$ python3 -q
>>> import numpy as np
>>> np.set_printoptions(suppress=True, linewidth=140)
>>> feats = np.loadtxt("sample11.csv", delimiter=",")
>>> feats
array([[-3.,  1., -2., -1.,  2., -1.,  0.,  1.,  2.,  2.],
       [ 1., -3.,  1., -2., -1.,  2., -1.,  0.,  1.,  2.],
       [-2.,  1., -3.,  1., -2., -1.,  2., -1.,  0.,  1.],
       [-1., -2.,  1., -3.,  1., -2., -1.,  2., -1.,  0.],
       [ 2., -1., -2.,  1., -3.,  1., -2., -1.,  2., -1.],
       [-1.,  2., -1., -2.,  1., -3.,  1., -2., -1.,  2.],
       [ 0., -1.,  2., -1., -2.,  1., -3.,  1., -2., -1.],
       [ 1.,  0., -1.,  2., -1., -2.,  1., -3.,  1., -2.],
       [ 2.,  1.,  0., -1.,  2., -1., -2.,  1., -3.,  1.],
       [ 2.,  2.,  1.,  0., -1.,  2., -1., -2.,  1., -3.]])
>>> G = feats.T @ feats
>>> G
array([[ 29.,  -4.,  10.,   6., -10.,  14., -14.,  -8.,  -2., -16.],
       [ -4.,  26., -10.,   7.,   8.,  -9.,  10., -11.,  -2.,  -2.],
       [ 10., -10.,  26., -10.,   3.,  12., -13.,  10., -11.,  -8.],
       [  6.,   7., -10.,  26., -12.,   5.,  10., -13.,  10., -14.],
       [-10.,   8.,   3., -12.,  30., -14.,   5.,  12.,  -9.,  14.],
       [ 14.,  -9.,  12.,   5., -14.,  30., -12.,   3.,   8., -10.],
       [-14.,  10., -13.,  10.,   5., -12.,  26., -10.,   7.,   6.],
       [ -8., -11.,  10., -13.,  12.,   3., -10.,  26., -10.,  10.],
       [ -2.,  -2., -11.,  10.,  -9.,   8.,   7., -10.,  26.,  -4.],
       [-16.,  -2.,  -8., -14.,  14., -10.,   6.,  10.,  -4.,  29.]])
>>> np.allclose(G, G.T)
True
>>> vals, V = np.linalg.eigh(G)
>>> x = np.array([3, -1, 3, -2, 3, -2, 4, 4, 0, 3])
>>> (np.sign(V[:, -1].round(6)) == np.sign(V[0, -1].round(6))).astype(int)
array([1, 0, 1, 1, 0, 1, 0, 0, 1, 0])
>>> np.round(np.linalg.eigvalsh(G[1:, 1:]), 3)
array([ 0.571,  3.787, 10.777, 13.134, 14.339, 19.159, 32.219, 71.751, 79.264])
>>> np.round(V * np.abs(vals) @ V.T, 3)
array([[ 29.,  -4.,  10.,   6., -10.,  14., -14.,  -8.,  -2., -16.],
       [ -4.,  26., -10.,   7.,   8.,  -9.,  10., -11.,  -2.,  -2.],
       [ 10., -10.,  26., -10.,   3.,  12., -13.,  10., -11.,  -8.],
       [  6.,   7., -10.,  26., -12.,   5.,  10., -13.,  10., -14.],
       [-10.,   8.,   3., -12.,  30., -14.,   5.,  12.,  -9.,  14.],
       [ 14.,  -9.,  12.,   5., -14.,  30., -12.,   3.,   8., -10.],
       [-14.,  10., -13.,  10.,   5., -12.,  26., -10.,   7.,   6.],
       [ -8., -11.,  10., -13.,  12.,   3., -10.,  26., -10.,  10.],
       [ -2.,  -2., -11.,  10.,  -9.,   8.,   7., -10.,  26.,  -4.],
       [-16.,  -2.,  -8., -14.,  14., -10.,   6.,  10.,  -4.,  29.]])
